$ python3 -q
>>> import numpy as np
>>> import numpy.linalg as la
>>> np.set_printoptions(precision=2, suppress=True, linewidth=160, legacy="1.25")
>>> out = np.array([[0], [1], [1], [0]])
>>> W2 = np.array([[4, 0, 3]])
>>> rng = np.random.default_rng(48)
>>> M = out @ W2 + 0.02 * rng.normal(size=(4, 3))
>>> M.round(2) + 0
array([[-0.01,  0.03,  0.  ],
       [ 4.03,  0.  ,  2.98],
       [ 4.02, -0.01,  3.01],
       [ 0.02,  0.01,  0.01]])
>>> Q = M.astype(float).copy()
>>> for j in range(3):
...     Q[:, j] -= Q[:, :j] @ (Q[:, :j].T @ Q[:, j])
...     Q[:, j] /= la.norm(Q[:, j])
... 
>>> np.round(Q.T @ Q, 2) + 0
array([[1., 0., 0.],
       [0., 1., 0.],
       [0., 0., 1.]])
>>> np.round(Q.T @ M, 2) + 0
array([[ 5.69, -0.01,  4.23],
       [ 0.  ,  0.03, -0.01],
       [ 0.  ,  0.  ,  0.03]])
>>> Q.round(2) + 0
array([[ 0.  ,  0.82,  0.49],
       [ 0.71,  0.24, -0.59],
       [ 0.71, -0.25,  0.59],
       [ 0.  ,  0.45, -0.26]])
>>> out = np.c_[M[:, :2] @ np.array([[2, 1], [-1, -3]]), np.array([1, 3, -1, 3])]
>>> out
array([[-0.04, -0.09,  1.  ],
       [ 8.05,  4.02,  3.  ],
       [ 8.05,  4.06, -1.  ],
       [ 0.03, -0.02,  3.  ]])
>>> la.norm(la.qr(M)[0].T @ out, axis=0) ** 2 / ((out ** 2).sum(axis=0) + 1e-12)
array([1.  , 1.  , 0.95])
>>> la.matrix_rank(out)
3
>>> la.matrix_rank(np.c_[M, out])
4
>>> out = np.array([[-1.1, 1.0], [-1.8, -0.1], [-1.7, 1.6]])
>>> W2 = np.array([[0.5, 0.2, -0.2], [0.1, -0.2, 0.2]])
>>> m1 = out @ W2
>>> m1
array([[-0.45, -0.42,  0.42],
       [-0.91, -0.34,  0.34],
       [-0.69, -0.66,  0.66]])
>>> np.unique(m1.round(6), axis=0).shape
(3, 3)
>>> np.round(np.trace(la.pinv(m1) @ m1), 2)
2.0
>>> np.allclose(m1[:-1].T @ la.lstsq(m1[:-1].T, m1[-1])[0], m1[-1])
True
>>> np.allclose(m1, m1.T)
False
>>> np.round(np.sort(np.abs(la.eigvals(m1))), 2) + 0
array([0.  , 0.43, 0.56])
>>> round(float(np.abs(la.eigvals(m1)).max()), 2)
0.56
>>> m1 @ m1
array([[ 0.29,  0.05, -0.05],
       [ 0.48,  0.27, -0.27],
       [ 0.46,  0.08, -0.08]])
>>> out = np.array([[8], [3]])
>>> W2 = np.array([[2, -1, -1]])
>>> K = out @ W2 + 0.05 * rng.normal(size=(2, 3))
>>> K
array([[15.95, -8.  , -8.04],
       [ 6.07, -2.97, -2.96]])
>>> K.shape
(2, 3)
>>> la.matrix_rank(K)
2
>>> print(K - K[0])
[[ 0.    0.    0.  ]
 [-9.88  5.03  5.08]]
>>> K.sum(axis=0)
array([ 22.01, -10.97, -10.99])
>>> round(float(la.norm(K)), 2)
20.91
>>> np.diff(K, axis=0)
array([[-9.88,  5.03,  5.08]])
>>> np.count_nonzero(K)
6
>>> np.unravel_index(np.abs(K).argmax(), K.shape)
(0, 0)
>>> cov = m1.T @ m1
>>> np.round(la.eigvalsh(cov)[::-1], 2) + 0
array([2.83, 0.13, 0.  ])
>>> print(la.matrix_rank(cov))
2
>>> cov
array([[ 1.51,  0.95, -0.95],
       [ 0.95,  0.73, -0.73],
       [-0.95, -0.73,  0.73]])
>>> round(np.trace(cov), 2), round(float((m1 ** 2).sum()), 2)
(2.96, 2.96)
>>> (m1 @ m1.T).shape
(3, 3)
>>> print(np.diag(cov))
[1.51 0.73 0.73]
>>> np.round(la.svd(m1, compute_uv=False) ** 2, 2) + 0
array([2.83, 0.13, 0.  ])
>>> X = np.load("m.npy")
>>> X
array([[ 1.77,  2.06, -9.62],
       [ 8.79,  4.76, -0.17],
       [ 7.41,  6.62,  1.17],
       [-4.7 ,  2.95, -8.32],
       [-5.13, -1.17,  8.5 ],
       [-6.83, -4.09,  6.05],
       [-7.48,  5.28, -4.02],
       [ 4.23,  8.89, -1.72],
       [-3.97, -6.69, -6.28],
       [-1.16,  2.11, -9.7 ],
       [ 1.29,  9.43,  3.06],
       [ 1.67, -4.07, -8.98],
       [ 4.23,  9.05,  0.4 ],
       [ 3.08,  2.92,  9.05],
       [ 4.82, -6.68,  5.67],
       [ 1.33,  0.13, -9.91],
       [ 9.49, -3.09, -0.63],
       [ 1.38,  8.91, -4.33],
       [ 3.89,  4.35, -8.12],
       [ 7.43, -2.15,  6.34],
       [ 4.38, -6.23, -6.49],
       [ 3.96, -0.43,  9.17],
       [-8.82, -4.6 ,  1.03]])
>>> W2 = X[[4, 1]].astype(float)
>>> for _ in range(4):
...     labels = la.norm(X[:, None] - W2, axis=-1).argmin(axis=1)
...     W2 = np.array([X[labels == j].mean(axis=0) for j in range(2)])
... 
>>> labels
array([1, 1, 1, 1, 0, 0, 1, 1, 1, 1, 1, 1, 1, 0, 0, 1, 1, 1, 1, 0, 1, 0, 0])
>>> W2[1] - W2[0]
array([  2.25,   5.09, -11.15])
>>> np.abs(W2[1] - W2[0]).argmax()
2
>>> W2
array([[-0.21, -2.31,  6.54],
       [ 2.03,  2.78, -4.6 ]])
>>> W2 = np.array([[3, -2, -3], [1, 0, 1]])
>>> arr = rng.normal(size=(20, 2)) @ W2 + np.array([1, -5, -2])
>>> arr
array([[ 4.75, -7.22, -4.9 ],
       [-0.4 , -4.12, -0.77],
       [ 0.06, -4.82, -2.41],
       [ 0.58, -5.26, -3.21],
       [ 1.09, -5.24, -2.64],
       [ 3.36, -4.98,  0.43],
       [ 0.6 , -4.16,  0.14],
       [-2.03, -2.66,  1.99],
       [ 3.83, -6.71, -4.3 ],
       [ 1.33, -4.87, -1.29],
       [ 6.73, -7.18, -2.79],
       [-2.14, -2.65,  1.91],
       [ 5.71, -7.62, -5.14],
       [ 6.87, -8.07, -5.32],
       [ 1.44, -5.23, -2.26],
       [-3.15, -2.67,  0.84],
       [ 0.73, -3.73,  1.55],
       [ 2.92, -6.83, -5.58],
       [ 1.55, -5.35, -2.49],
       [-0.71, -4.34, -1.73]])
>>> labels = rng.permutation(3)
>>> out = arr[:, labels] * rng.choice([-1, 1], 3)
>>> print(out)
[[ 4.75 -7.22 -4.9 ]
 [-0.4  -4.12 -0.77]
 [ 0.06 -4.82 -2.41]
 [ 0.58 -5.26 -3.21]
 [ 1.09 -5.24 -2.64]
 [ 3.36 -4.98  0.43]
 [ 0.6  -4.16  0.14]
 [-2.03 -2.66  1.99]
 [ 3.83 -6.71 -4.3 ]
 [ 1.33 -4.87 -1.29]
 [ 6.73 -7.18 -2.79]
 [-2.14 -2.65  1.91]
 [ 5.71 -7.62 -5.14]
 [ 6.87 -8.07 -5.32]
 [ 1.44 -5.23 -2.26]
 [-3.15 -2.67  0.84]
 [ 0.73 -3.73  1.55]
 [ 2.92 -6.83 -5.58]
 [ 1.55 -5.35 -2.49]
 [-0.71 -4.34 -1.73]]
>>> Uu, _, Vh = la.svd(arr.T @ out)
>>> labels
array([0, 1, 2])
>>> print(np.round(la.lstsq(arr, out)[0], 2) + 0)
[[1. 0. 0.]
 [0. 1. 0.]
 [0. 0. 1.]]
>>> x = np.array([4, 8, 5])
>>> rhs = arr @ x
>>> la.solve(arr.T @ arr, arr.T @ rhs)
array([4., 8., 5.])
>>> np.round(la.pinv(arr) @ arr, 2) + 0
array([[1., 0., 0.],
       [0., 1., 0.],
       [0., 0., 1.]])
>>> rhs = rhs + 0.3 * rng.normal(size=20)
>>> rhs
array([-63.74, -37.93, -50.34, -55.95, -50.55, -24.42, -30.19, -19.97, -60.34, -39.69, -44.1 , -20.27, -63.96, -63.39, -47.21, -29.72, -19.17, -71.13, -49.07,
       -46.27])
>>> beta, *_ = la.lstsq(arr, rhs)
>>> np.round(la.norm(rhs - arr @ beta), 2)
1.26
>>> print(beta.round())
[4. 8. 5.]
>>> print(np.round(arr.T @ (rhs - arr @ beta), 2) + 0)
[0. 0. 0.]
>>> [round(float(la.norm(la.solve(arr.T @ arr + lam * np.eye(3), arr.T @ rhs))), 2) for lam in (0, 1, 10, 100)]
[10.26, 10.15, 9.36, 6.84]
>>> labels = arr[:, 2] > np.median(arr[:, 2])
>>> r0 = arr[labels].mean(axis=0) - arr[~labels].mean(axis=0)
>>> ((arr - arr.mean(axis=0)) @ r0 > 0).astype(int)
array([0, 1, 1, 0, 0, 1, 1, 1, 0, 1, 0, 1, 0, 0, 0, 1, 1, 0, 0, 1])
>>> mat = np.load("case10.npy")
>>> mat
array([[0.33, 0.  , 0.33, 0.33],
       [0.  , 1.  , 0.  , 0.  ],
       [0.  , 0.5 , 0.5 , 0.  ],
       [0.5 , 0.  , 0.  , 0.5 ]])
>>> # a transition matrix
>>> r0, r1 = mat[2], mat[0]
>>> r0 @ r0
0.5
>>> p = (r0 @ r1) / (r0 @ r0) * r0
>>> (r1 - p) @ r0
0.0
>>> round(la.norm(r0 + r1) ** 2 + la.norm(r0 - r1) ** 2, 2)
1.67
>>> p
array([0.  , 0.17, 0.17, 0.  ])
>>> np.outer(r0, r1)
array([[0.  , 0.  , 0.  , 0.  ],
       [0.17, 0.  , 0.17, 0.17],
       [0.17, 0.  , 0.17, 0.17],
       [0.  , 0.  , 0.  , 0.  ]])
>>> r1 - p
array([ 0.33, -0.17,  0.17,  0.33])
>>> la.matrix_power(mat, 2)
array([[0.28, 0.17, 0.28, 0.28],
       [0.  , 1.  , 0.  , 0.  ],
       [0.  , 0.75, 0.25, 0.  ],
       [0.42, 0.  , 0.17, 0.42]])
>>> np.sort(np.abs(la.eigvals(mat)))[::-1]
array([1.  , 0.83, 0.5 , 0.  ])
>>> p = np.eye(4)[2]
>>> for _ in range(7):
...     p = p @ mat
...     print(p.round(2))
... 
[0.  0.5 0.5 0. ]
[0.   0.75 0.25 0.  ]
[0.   0.88 0.12 0.  ]
[0.   0.94 0.06 0.  ]
[0.   0.97 0.03 0.  ]
[0.   0.98 0.02 0.  ]
[0.   0.99 0.01 0.  ]
>>> labels = rng.permutation(4)
>>> labels
array([3, 1, 2, 0])
>>> out = mat[labels][:, labels]
>>> np.round(np.trace(out), 2)
2.33
>>> out
array([[0.5 , 0.  , 0.  , 0.5 ],
       [0.  , 1.  , 0.  , 0.  ],
       [0.  , 0.5 , 0.5 , 0.  ],
       [0.33, 0.  , 0.33, 0.33]])
>>> J = np.load("run5.npy")
>>> J
array([[ 0.5,  0.1, -0.7],
       [ 0.6, -0.9, -0.6],
       [-1.8,  0.1, -1.5],
       [ 0.2, -0.6, -0.4],
       [-2.3,  0.3,  0.5],
       [-1. ,  1.2,  0.5],
       [ 0.3, -0.2,  0.7],
       [ 1. , -0.8,  1.2],
       [ 1.2, -0.1,  0.6],
       [-2.4, -1. , -0.9],
       [-0.1,  1.3, -1. ],
       [ 4.5, -1.5,  3. ],
       [ 1.6,  0. ,  1.6]])
>>> W2 = J[[9, 1]].astype(float)
>>> for _ in range(3):
...     labels = la.norm(J[:, None] - W2, axis=-1).argmin(axis=1)
...     W2 = np.array([J[labels == j].mean(axis=0) for j in range(2)])
... 
>>> labels
array([1, 1, 0, 1, 0, 0, 1, 1, 1, 0, 0, 1, 1])
>>> print(np.abs(W2[1] - W2[0]).argmax())
0
>>> W2[1] - W2[0]
array([ 2.76, -0.88,  1.16])
>>> np.bincount(labels)
array([5, 8])
>>> print(W2)
[[-1.52  0.38 -0.48]
 [ 1.24 -0.5   0.68]]
>>> t = np.radians(120)
>>> R = np.eye(3)
>>> R[0, 0] = R[1, 1] = np.cos(t)
>>> R[0, 1], R[1, 0] = -np.sin(t), np.sin(t)
>>> R
array([[-0.5 , -0.87,  0.  ],
       [ 0.87, -0.5 ,  0.  ],
       [ 0.  ,  0.  ,  1.  ]])
>>> out = J @ R.T
>>> la.svd(J, compute_uv=False), la.svd(out, compute_uv=False)
(array([7.46, 2.64, 2.54]), array([7.46, 2.64, 2.54]))
>>> round(float(la.det(R)), 2), round(np.trace(R), 2)
(1.0, 0.0)
>>> data = np.array([[2, 4, 0, 1, 2, 0],
...     [4, 4, 2, 2, 2, 1],
...     [8, 2, 2, 4, 1, 1],
...     [1, 2, 0, 2, 4, 0],
...     [2, 2, 1, 4, 4, 2],
...     [4, 1, 1, 8, 2, 2]])
>>> Q, V = la.qr(data[:, :1])[0], la.qr(data[:, 1:])[0]
>>> sigma = la.svd(Q.T @ V, compute_uv=False)
>>> round(la.norm(Q @ Q.T - V @ V.T, 2), 2)
1.0
>>> sigma
array([0.98])
